$ python -q
>>> import numpy as np
>>> np.set_printoptions(suppress=True, linewidth=120)
>>> rd = lambda a: np.round(a, 2) + 0
>>> arr = np.load("test11.npy")
>>> print(arr)
[[0. 1. 1. 3. 2. 1. 2. 3.]
 [1. 0. 0. 0. 0. 0. 0. 0.]
 [1. 0. 0. 0. 0. 0. 0. 0.]
 [3. 0. 0. 0. 0. 0. 0. 0.]
 [2. 0. 0. 0. 0. 0. 0. 0.]
 [1. 0. 0. 0. 0. 0. 0. 0.]
 [2. 0. 0. 0. 0. 0. 0. 0.]
 [3. 0. 0. 0. 0. 0. 0. 0.]]
>>> vals, vecs = np.linalg.eigh(arr)
>>> vec = np.array([-2, 1, 2, -1, 1, 0, 1, 0])
>>> print(rd(vec @ arr @ vec / (vec @ vec)), rd(vals[0]), rd(vals[-1]))
-1.33 -5.39 5.39
>>> print((np.sign(vecs[:, -1].round(6)) == np.sign(vecs[0, -1].round(6))).astype(int))
[1 1 1 1 1 1 1 1]
>>> print(rd(vecs * np.maximum(vals, 0) @ vecs.T))
[[2.69 0.5  0.5  1.5  1.   0.5  1.   1.5 ]
 [0.5  0.09 0.09 0.28 0.19 0.09 0.19 0.28]
 [0.5  0.09 0.09 0.28 0.19 0.09 0.19 0.28]
 [1.5  0.28 0.28 0.84 0.56 0.28 0.56 0.84]
 [1.   0.19 0.19 0.56 0.37 0.19 0.37 0.56]
 [0.5  0.09 0.09 0.28 0.19 0.09 0.19 0.28]
 [1.   0.19 0.19 0.56 0.37 0.19 0.37 0.56]
 [1.5  0.28 0.28 0.84 0.56 0.28 0.56 0.84]]
>>> print(rd(vecs * np.abs(vals) @ vecs.T))
[[5.39 0.   0.   0.   0.   0.   0.   0.  ]
 [0.   0.19 0.19 0.56 0.37 0.19 0.37 0.56]
 [0.   0.19 0.19 0.56 0.37 0.19 0.37 0.56]
 [0.   0.56 0.56 1.67 1.11 0.56 1.11 1.67]
 [0.   0.37 0.37 1.11 0.74 0.37 0.74 1.11]
 [0.   0.19 0.19 0.56 0.37 0.19 0.37 0.56]
 [0.   0.37 0.37 1.11 0.74 0.37 0.74 1.11]
 [0.   0.56 0.56 1.67 1.11 0.56 1.11 1.67]]
>>> Uu, s, Vh = np.linalg.svd(arr)
>>> vecs = Vh[:(s > 1e-8).sum()]
>>> rng = np.random.default_rng(5446)
>>> vec = arr[4] + -2 * arr[0] + rng.integers(2) * np.eye(8)[7]
>>> print(vec)
[ 2. -2. -2. -6. -4. -2. -4. -6.]
>>> print(rd(np.linalg.norm(vec - vecs.T @ vecs @ vec)))
0.0
>>> print(rd(np.diag(vecs.T @ vecs)))
[1.   0.03 0.03 0.31 0.14 0.03 0.14 0.31]
>>> print(np.linalg.matrix_rank(np.vstack([arr, vec])))
2
>>> print(rd(vecs.T @ vecs))
[[1.   0.   0.   0.   0.   0.   0.   0.  ]
 [0.   0.03 0.03 0.1  0.07 0.03 0.07 0.1 ]
 [0.   0.03 0.03 0.1  0.07 0.03 0.07 0.1 ]
 [0.   0.1  0.1  0.31 0.21 0.1  0.21 0.31]
 [0.   0.07 0.07 0.21 0.14 0.07 0.14 0.21]
 [0.   0.03 0.03 0.1  0.07 0.03 0.07 0.1 ]
 [0.   0.07 0.07 0.21 0.14 0.07 0.14 0.21]
 [0.   0.1  0.1  0.31 0.21 0.1  0.21 0.31]]
>>> B = np.array([[3, 0], [-2, -3], [0, 0], [-1, 1], [1, 3], [-1, 2], [3, 1], [-1, -3]])
>>> print(arr @ B)
[[-1.  1.]
 [ 3.  0.]
 [ 3.  0.]
 [ 9.  0.]
 [ 6.  0.]
 [ 3.  0.]
 [ 6.  0.]
 [ 9.  0.]]
>>> W0 = np.load("case0.npy")
>>> print(rd(W0))
[[-0.48  3.45  3.08 -4.54  0.59  7.57]
 [ 2.19  3.65  2.81 -6.49  5.64 -0.35]
 [ 1.29 -2.64 -2.51  2.89  1.27 -8.67]
 [-2.83 -1.06 -0.45  3.25 -5.7   6.9 ]
 [ 2.53  3.18  2.34 -6.03  6.06 -2.23]
 [-2.75 -2.54 -1.75  5.28 -6.21  4.06]
 [ 1.17  4.1   3.37 -6.48  3.93  3.62]
 [ 1.96 -1.63 -1.75  1.07  2.95 -8.98]
 [-2.73 -2.66 -1.85  5.42 -6.2   3.77]
 [ 1.61 -2.21 -2.2   2.1   2.04 -8.9 ]
 [-2.34  0.85  1.13  0.27 -3.98  8.75]
 [-2.84 -1.92 -1.19  4.46 -6.1   5.45]
 [-1.33  2.59  2.48 -2.8  -1.37  8.7 ]
 [ 2.63  2.94  2.11 -5.76  6.15 -2.99]
 [ 2.64  2.92  2.09 -5.74  6.16 -3.04]
 [-1.15 -4.1  -3.37  6.47 -3.89 -3.69]
 [ 2.8   0.81  0.24 -2.89  5.54 -7.24]
 [-2.45 -3.32 -2.48  6.19 -5.97  1.72]
 [-0.85  3.13  2.86 -3.86 -0.23  8.15]
 [ 1.01  4.1   3.39 -6.38  3.64  4.1 ]
 [ 2.06 -1.45 -1.61  0.75  3.2  -8.96]
 [ 2.61 -0.05 -0.48 -1.56  4.83 -8.2 ]
 [ 0.51  4.    3.39 -5.93  2.66  5.48]]
>>> print(rd(np.trace(np.linalg.pinv(W0) @ W0)))
2.0
>>> Uu, s, Vh = np.linalg.svd(W0)
>>> vecs = Vh[:(s > 1e-8).sum()]
>>> vec = W0[21] + 3 * W0[12] + rng.integers(2) * np.eye(6)[5]
>>> print(rd(vec))
[-1.38  7.71  6.94 -9.95  0.73 18.91]
>>> print(rd(vecs.T @ vecs))
[[ 0.08  0.05  0.03 -0.12  0.17 -0.17]
 [ 0.05  0.17  0.14 -0.26  0.16  0.15]
 [ 0.03  0.14  0.12 -0.21  0.11  0.16]
 [-0.12 -0.26 -0.21  0.44 -0.33 -0.11]
 [ 0.17  0.16  0.11 -0.33  0.39 -0.25]
 [-0.17  0.15  0.16 -0.11 -0.25  0.81]]
>>> print(np.linalg.matrix_rank(np.vstack([W0, vec])))
3
>>> print(rd(np.diag(vecs.T @ vecs)))
[0.08 0.17 0.12 0.44 0.39 0.81]
>>> rank = np.linalg.matrix_rank(W0)
>>> print(rank)
2
>>> N = np.linalg.svd(W0)[2][rank:].T
>>> print([int(np.linalg.matrix_rank(np.delete(W0, i, axis=0))) for i in range(23)])
[2, 2, 2, 2, 2, 2, 2, 2, 2, 2, 2, 2, 2, 2, 2, 2, 2, 2, 2, 2, 2, 2, 2]
>>> print(N.shape)
(6, 4)
>>> print(np.linalg.matrix_rank(W0.T @ W0), np.linalg.matrix_rank(W0 @ W0.T))
2 2
>>> B = np.array([[-2, 4, 4],
...     [-1, -1, 1],
...     [-2, 2, -2],
...     [4, -2, -5],
...     [5, -1, 1],
...     [2, -5, 4]])
>>> print(np.linalg.matrix_rank(np.vstack([W0, B.T])))
5
>>> print(rd(np.einsum("ij->j", W0)))
[  5.28  12.13   9.66 -20.3   15.     5.03]
>>> vals, vecs = np.linalg.eigh(arr)
>>> print(vals.sum(), np.trace(arr))
0.0 0.0
>>> print(rd(np.abs(vecs[:, -1])))
[0.71 0.13 0.13 0.39 0.26 0.13 0.26 0.39]
>>> print(np.abs(vecs[:, -1]).round(6).argmax())
0
>>> print(rd(vals))
[-5.39  0.    0.    0.    0.    0.    0.    5.39]
>>> print((vals > 1e-8).sum(), (vals < -1e-8).sum())
1 1
>>> print(rd(vecs.T @ vecs))
[[1. 0. 0. 0. 0. 0. 0. 0.]
 [0. 1. 0. 0. 0. 0. 0. 0.]
 [0. 0. 1. 0. 0. 0. 0. 0.]
 [0. 0. 0. 1. 0. 0. 0. 0.]
 [0. 0. 0. 0. 1. 0. 0. 0.]
 [0. 0. 0. 0. 0. 1. 0. 0.]
 [0. 0. 0. 0. 0. 0. 1. 0.]
 [0. 0. 0. 0. 0. 0. 0. 1.]]
>>> m1 = np.loadtxt("block7.csv", delimiter=",")
>>> print(rd(m1))
[[-2.68  0.48  0.6   0.5   0.13 -0.98]
 [-0.67 -1.08 -2.01 -1.44 -0.84 -0.76]
 [ 0.45  1.24 -1.19 -0.11  2.13 -1.13]
 [-0.67  0.8   0.55 -2.22  0.66  1.5 ]
 [-0.78  0.3  -1.65  1.31  0.17  1.96]
 [-0.33 -2.31  0.39  0.12  1.81  0.32]]
>>> idx = rng.permutation(6)
>>> B = m1[:, idx] * rng.choice([-1, 1], 6)
>>> print(rd(B))
[[ 0.13 -0.98  2.68 -0.5   0.48 -0.6 ]
 [-0.84 -0.76  0.67  1.44 -1.08  2.01]
 [ 2.13 -1.13 -0.45  0.11  1.24  1.19]
 [ 0.66  1.5   0.67  2.22  0.8  -0.55]
 [ 0.17  1.96  0.78 -1.31  0.3   1.65]
 [ 1.81  0.32  0.33 -0.12 -2.31 -0.39]]
>>> Uu, _, Vh = np.linalg.svd(m1.T @ B)
>>> print(rd(np.linalg.lstsq(m1, B)[0]))
[[ 0.  0. -1.  0.  0.  0.]
 [ 0.  0.  0.  0.  1.  0.]
 [ 0.  0.  0.  0.  0. -1.]
 [ 0.  0.  0. -1.  0.  0.]
 [ 1.  0.  0.  0.  0.  0.]
 [ 0.  1.  0.  0.  0.  0.]]
>>> print(idx)
[4 5 0 3 1 2]
>>> print(rd(Uu @ Vh))
[[ 0.  0. -1.  0.  0.  0.]
 [ 0.  0.  0.  0.  1.  0.]
 [ 0.  0.  0.  0.  0. -1.]
 [ 0.  0.  0. -1.  0.  0.]
 [ 1.  0.  0.  0.  0.  0.]
 [ 0.  1.  0.  0.  0.  0.]]
>>> vec = np.array([-2, -2, 2, 2, -1, -2])
>>> target = m1 @ vec
>>> beta, lr = np.zeros(6), 1 / np.linalg.norm(m1, 2) ** 2
>>> for i in range(15):
...     beta -= lr * m1.T @ (m1 @ beta - target)
...     if i % 5 == 0: print(i, round(np.linalg.norm(m1 @ beta - target), 2))
... 
0 0.0
5 0.0
10 0.0
>>> print(rd(beta))
[-2. -2.  2.  2. -1. -2.]
>>> print(rd(np.linalg.cond(m1)))
1.0
>>> print(rd(m1[:, 0] @ m1[:, 2]))
0.0
>>> print(rd(m1 @ m1.T))
[[9. 0. 0. 0. 0. 0.]
 [0. 9. 0. 0. 0. 0.]
 [0. 0. 9. 0. 0. 0.]
 [0. 0. 0. 9. 0. 0.]
 [0. 0. 0. 0. 9. 0.]
 [0. 0. 0. 0. 0. 9.]]
>>> print(rd(np.linalg.pinv(m1)))
[[-0.3  -0.07  0.05 -0.07 -0.09 -0.04]
 [ 0.05 -0.12  0.14  0.09  0.03 -0.26]
 [ 0.07 -0.22 -0.13  0.06 -0.18  0.04]
 [ 0.06 -0.16 -0.01 -0.25  0.15  0.01]
 [ 0.01 -0.09  0.24  0.07  0.02  0.2 ]
 [-0.11 -0.08 -0.13  0.17  0.22  0.04]]
>>> print(rd(np.linalg.svd(m1, compute_uv=False)))
[3. 3. 3. 3. 3. 3.]
>>> W = np.array([[3, -1, 2, 0, 2],
...     [0, 2, 0, -3, 0],
...     [0, -1, 0, 1, 1],
...     [-1, 2, 2, -1, 0],
...     [-1, 3, -1, -2, -1],
...     [1, 0, -1, 1, -3]])
>>> beta = np.array([9, 5, 3, 8, 8])
>>> hid = np.maximum(m1 @ W + beta, 0)
>>> print((hid > 0).astype(int))
[[0 1 0 1 1]
 [1 1 1 1 1]
 [1 1 1 0 1]
 [1 1 0 1 1]
 [1 1 1 1 0]
 [1 1 1 1 1]]
>>> print(np.linalg.matrix_rank(hid))
5
>>> print(rd((hid > 0).mean(axis=0)))
[0.83 1.   0.67 0.83 0.83]
>>> Z = np.array([[-1, 0, -8], [-1, 7, 2], [5, 5, 7], [1, 0, 9], [-5, -7, 8]])
>>> print((hid @ Z).round(6).argmax(axis=1))
[2 2 2 2 1 2]
>>> F = np.load("x.npy")
>>> print(F)
[[ 0.98 -1.12 -0.61 -0.32  0.53  1.15]
 [ 0.03 -0.25  0.1   0.54  0.12 -0.56]
 [ 0.18 -0.02  1.18  0.37 -1.53 -0.66]
 [-0.31 -0.68 -1.02 -0.63 -0.22 -0.41]
 [-0.24 -0.65  0.84 -0.4  -1.29 -0.11]
 [ 0.24  0.18  0.45 -0.78 -0.74 -0.52]
 [ 0.23 -0.65 -0.43 -0.04 -0.45  0.49]]
>>> B = np.c_[F[:, :5] @ np.array([[0, -2, -1, -2, 0],
...     [0, -2, -3, -3, -2],
...     [-3, 3, 1, -2, 1],
...     [0, -2, -3, 2, 0],
...     [1, 0, 1, -2, -3]]), np.array([-1, -3, 3, -5, 4, -4, 5])]
>>> print(rd(B))
[[ 2.36 -0.91  3.26  0.92  0.04 -1.  ]
 [-0.18 -0.34 -0.68  1.33  0.24 -3.  ]
 [-5.07  2.48 -1.58  1.14  5.81  3.  ]
 [ 2.84  0.18  3.    3.88  1.   -5.  ]
 [-3.81  5.1   2.94  2.53  6.01  4.  ]
 [-2.09  2.07  1.27 -2.    2.31 -4.  ]
 [ 0.84 -0.37  0.96  3.17  2.22  5.  ]]
>>> print(np.linalg.matrix_rank(np.c_[F, B]))
7
>>> print(rd(np.linalg.lstsq(F, B[:, 0])[0]))
[ 0.  0. -3.  0.  1.  0.]
>>> T = np.stack([F, 4 * F, F[::-1]])
>>> print((T @ F.T).shape)
(3, 7, 7)
>>> print(np.linalg.matrix_rank(T.reshape(3, -1)))
2
>>> vec = np.array([3, 0, 3, 0, 2, 1])
>>> target = F @ vec
>>> beta, lr = np.zeros(6), 1 / np.linalg.norm(F, 2) ** 2
>>> for i in range(15):
...     beta -= lr * F.T @ (F @ beta - target)
...     if i % 5 == 0: print(i, round(np.linalg.norm(F @ beta - target), 2))
... 
0 4.65
5 1.77
10 1.08
>>> print(rd(beta))
[2.62 0.44 2.34 0.49 1.25 1.58]
>>> print(rd(np.linalg.cond(F)))
5.99
>>> J = np.eye(5, dtype=int)[rng.permutation(5)]
>>> print(J)
[[0 0 0 0 1]
 [0 0 1 0 0]
 [1 0 0 0 0]
 [0 1 0 0 0]
 [0 0 0 1 0]]
>>> print(J @ J.T)
[[1 0 0 0 0]
 [0 1 0 0 0]
 [0 0 1 0 0]
 [0 0 0 1 0]
 [0 0 0 0 1]]
>>> print(rd(np.linalg.svd(J, compute_uv=False)))
[1. 1. 1. 1. 1.]
>>> data = np.loadtxt("arr.csv", delimiter=",")
>>> print(data)
[[-0.72 -0.94 -0.92 -0.02 -0.13]
 [-0.99  0.96  1.   -1.   -0.52]
 [ 0.6  -1.   -0.95  0.68 -0.8 ]
 [ 0.98 -0.9  -0.67  0.4  -0.34]
 [ 0.68 -0.24  0.29 -0.74 -0.04]
 [ 1.   -1.   -1.    0.26  0.64]
 [-0.92 -0.54 -0.46 -0.31 -0.12]
 [-0.3   0.9   0.74  0.97 -0.32]
 [-1.    0.93  0.99 -0.68 -0.7 ]
 [ 0.86 -0.91 -0.04 -0.99 -0.14]
 [ 1.   -0.74 -0.95  0.58  0.7 ]
 [ 0.98 -0.65 -0.94  0.11  0.76]
 [ 0.5   0.67  0.57  0.93 -0.35]
 [-0.92  0.98 -0.05  0.97  0.71]
 [ 0.79 -0.81 -0.73 -0.94  0.48]
 [ 0.17 -0.97 -0.49 -0.96 -0.53]
 [-0.09 -0.94 -0.17 -0.97 -0.49]
 [-0.6   0.7   0.99 -1.   -0.1 ]
 [ 0.51  0.18  0.45  0.01 -0.19]
 [-0.99 -0.24  0.78 -0.72 -0.76]
 [ 0.68 -0.81 -0.52  0.74 -0.54]
 [-0.97  0.86  1.   -1.   -0.85]
 [ 1.   -1.   -1.    0.54  0.57]]
>>> gram = np.cov(data, rowvar=False)
>>> print(rd(np.linalg.eigvalsh(gram)[::-1]))
[1.64 0.59 0.26 0.21 0.02]
>>> print(rd(np.polyfit(data[:, 1], data[:, 2], 1)))
[0.82 0.11]
>>> print(np.argsort(-data.std(axis=0).round(6), kind="stable"))
[0 1 2 3 4]
>>> print(gram.shape)
(5, 5)
>>> u = np.array([5, 7, -5, -3, -2, -9, 3])
>>> feats = np.array([np.roll(u, i) for i in range(7)])
>>> print(feats)
[[ 5  7 -5 -3 -2 -9  3]
 [ 3  5  7 -5 -3 -2 -9]
 [-9  3  5  7 -5 -3 -2]
 [-2 -9  3  5  7 -5 -3]
 [-3 -2 -9  3  5  7 -5]
 [-5 -3 -2 -9  3  5  7]
 [ 7 -5 -3 -2 -9  3  5]]
>>> idx = rng.permutation(7)
>>> B = feats[:, idx] * rng.choice([-1, 1], 7)
>>> print(B)
[[ 5 -9  7 -3 -2  3 -5]
 [-7 -2  5 -5 -3 -9 -3]
 [-5 -3  3  7 -5 -2  9]
 [-3 -5 -9  5  7 -3  2]
 [ 9  7 -2  3  5 -5  3]
 [ 2  5 -3 -9  3  7  5]
 [ 3  3 -5 -2 -9  5 -7]]
>>> Uu, _, Vh = np.linalg.svd(feats.T @ B)
>>> print(rd(Uu @ Vh))
[[ 0.  0.  0.  0.  0.  0. -1.]
 [ 0.  0.  1.  0.  0.  0.  0.]
 [-1.  0.  0.  0.  0.  0.  0.]
 [ 0.  0.  0.  1.  0.  0.  0.]
 [ 0.  0.  0.  0.  1.  0.  0.]
 [ 0.  1.  0.  0.  0.  0.  0.]
 [ 0.  0.  0.  0.  0.  1.  0.]]
>>> print(rd(np.linalg.lstsq(feats, B)[0]))
[[ 0.  0.  0.  0.  0.  0. -1.]
 [ 0.  0.  1.  0.  0.  0.  0.]
 [-1.  0.  0.  0.  0.  0.  0.]
 [ 0.  0.  0.  1.  0.  0.  0.]
 [ 0.  0.  0.  0.  1.  0.  0.]
 [ 0.  1.  0.  0.  0.  0.  0.]
 [ 0.  0.  0.  0.  0.  1.  0.]]
>>> def softmax(z):
...     e = np.exp(z - z.max(axis=-1, keepdims=True))
...     return e / e.sum(axis=-1, keepdims=True)
... 
>>> print(rd(softmax(B).sum(axis=1)))
[1. 1. 1. 1. 1. 1. 1.]
>>> print(rd(softmax(10 * B[3])))
[0. 0. 0. 0. 1. 0. 0.]
>>> print(rd(softmax(B[3])))
[0.   0.   0.   0.12 0.88 0.   0.01]
>>> scores = B @ B.T / np.sqrt(7)
>>> print(rd(softmax(scores)))
[[1. 0. 0. 0. 0. 0. 0.]
 [0. 1. 0. 0. 0. 0. 0.]
 [0. 0. 1. 0. 0. 0. 0.]
 [0. 0. 0. 1. 0. 0. 0.]
 [0. 0. 0. 0. 1. 0. 0.]
 [0. 0. 0. 0. 0. 1. 0.]
 [0. 0. 0. 0. 0. 0. 1.]]
>>> print(softmax(scores).round(6).argmax(axis=1))
[0 1 2 3 4 5 6]
>>> idx = rng.permutation(7)
>>> print(idx)
[0 1 3 5 4 2 6]
>>> B = feats[idx][:, idx]
>>> print(B)
[[ 5  7 -3 -9 -2 -5  3]
 [ 3  5 -5 -2 -3  7 -9]
 [-2 -9  5 -5  7  3 -3]
 [-5 -3 -9  5  3 -2  7]
 [-3 -2  3  7  5 -9 -5]
 [-9  3  7 -3 -5  5 -2]
 [ 7 -5 -2  3 -9 -3  5]]
>>> print(np.diag(B))
[5 5 5 5 5 5 5]
>>> vec = np.array([4, 1, 1, 5, 3, 2, 2])
>>> target = feats @ vec
>>> beta, lr = np.zeros(7), 1 / np.linalg.norm(feats, 2) ** 2
>>> for i in range(200):
...     beta -= lr * feats.T @ (feats @ beta - target)
...     if i % 50 == 0: print(i, round(np.linalg.norm(feats @ beta - target), 2))
... 
0 37.35
50 3.37
100 0.44
150 0.06
>>> print(rd(np.linalg.cond(feats)))
4.99
>>> print(rd(beta))
[4. 1. 1. 5. 3. 2. 2.]
>>> print(rd(np.sort(np.abs(np.fft.fft(feats[0])))), rd(np.sort(np.linalg.svd(feats, compute_uv=False))))
[ 4.   11.86 11.86 12.62 12.62 19.97 19.97] [ 4.   11.86 11.86 12.62 12.62 19.97 19.97]
>>> print(np.allclose(feats @ feats.T, feats.T @ feats))
True
>>> print(feats @ (-1.0) ** np.arange(7))
[  6.   0. -18.  14. -20.  10.   4.]
>>> print((feats @ feats)[0])
[169  98  17 -31 -91 -79 -67]
>>> mat = np.loadtxt("sample9.csv", delimiter=",")
>>> print(mat)
[[ 4.98  3.01  3.95  4.98  3.    4.97  1.  ]
 [ 4.98  2.99  3.97  4.98  3.01  4.99  0.99]
 [ 5.    2.98  4.02  4.98  3.01  5.01  1.02]
 [ 4.99  2.99  3.97  4.98  3.    5.02  0.99]
 [ 4.99  2.99  4.    5.02  3.    5.02  1.03]
 [ 5.    3.    3.98  5.03  2.98  4.98  1.02]
 [ 5.01  3.02  3.99  4.97  2.99  5.01  0.98]
 [ 5.    3.    4.02  4.98  2.98  5.    0.97]
 [ 5.02  2.97  4.02  5.02  2.98  4.98  1.  ]
 [ 5.    3.01  3.99  5.02  3.01  4.98  1.04]
 [ 0.01  4.99  4.98  4.06 -0.01  0.03  2.01]
 [-0.02  5.    5.01  3.99 -0.01 -0.01  2.  ]
 [-0.04  4.96  4.98  3.98  0.    0.    2.02]
 [ 0.02  5.03  4.99  4.04  0.02 -0.01  2.04]
 [ 0.01  5.01  4.98  4.01  0.02 -0.03  1.98]
 [-0.01  4.99  4.96  3.97 -0.01 -0.03  1.98]
 [-0.02  5.01  5.02  3.99 -0.01 -0.03  2.  ]
 [ 0.02  5.01  4.99  3.99  0.02  0.02  2.01]
 [-0.01  4.99  4.96  4.02  0.01  0.01  1.98]
 [-0.01  4.98  4.99  4.02 -0.04 -0.02  2.01]
 [ 1.99  1.99  1.98  1.02  4.03  3.98 -0.05]
 [ 2.    1.97  2.01  0.99  4.01  4.02  0.  ]
 [ 2.    1.99  1.97  1.    4.01  4.01 -0.01]
 [ 2.04  1.97  1.99  1.    4.01  3.99  0.  ]
 [ 2.    2.    2.    1.01  4.03  3.98  0.03]
 [ 1.99  2.02  1.97  1.    4.02  4.03  0.  ]
 [ 1.98  2.01  1.99  0.98  3.98  4.01 -0.04]
 [ 2.01  2.02  2.01  1.04  3.96  3.99  0.  ]
 [ 2.02  2.05  1.99  1.    3.97  4.02 -0.02]
 [ 1.99  1.98  2.01  0.97  4.    4.    0.01]]
>>> Uu, s, Vh = np.linalg.svd(mat)
>>> print(rd(s))
[42.46 19.53  7.94  0.12  0.11  0.09  0.08]
>>> B = Uu[:, :3] @ np.diag(s[:3]) @ Vh[:3]
>>> print(rd(np.linalg.norm(mat - B) / np.linalg.norm(mat)))
0.0
>>> print(rd(np.linalg.norm(mat - B, 2)), rd(s[3]))
0.12 0.12
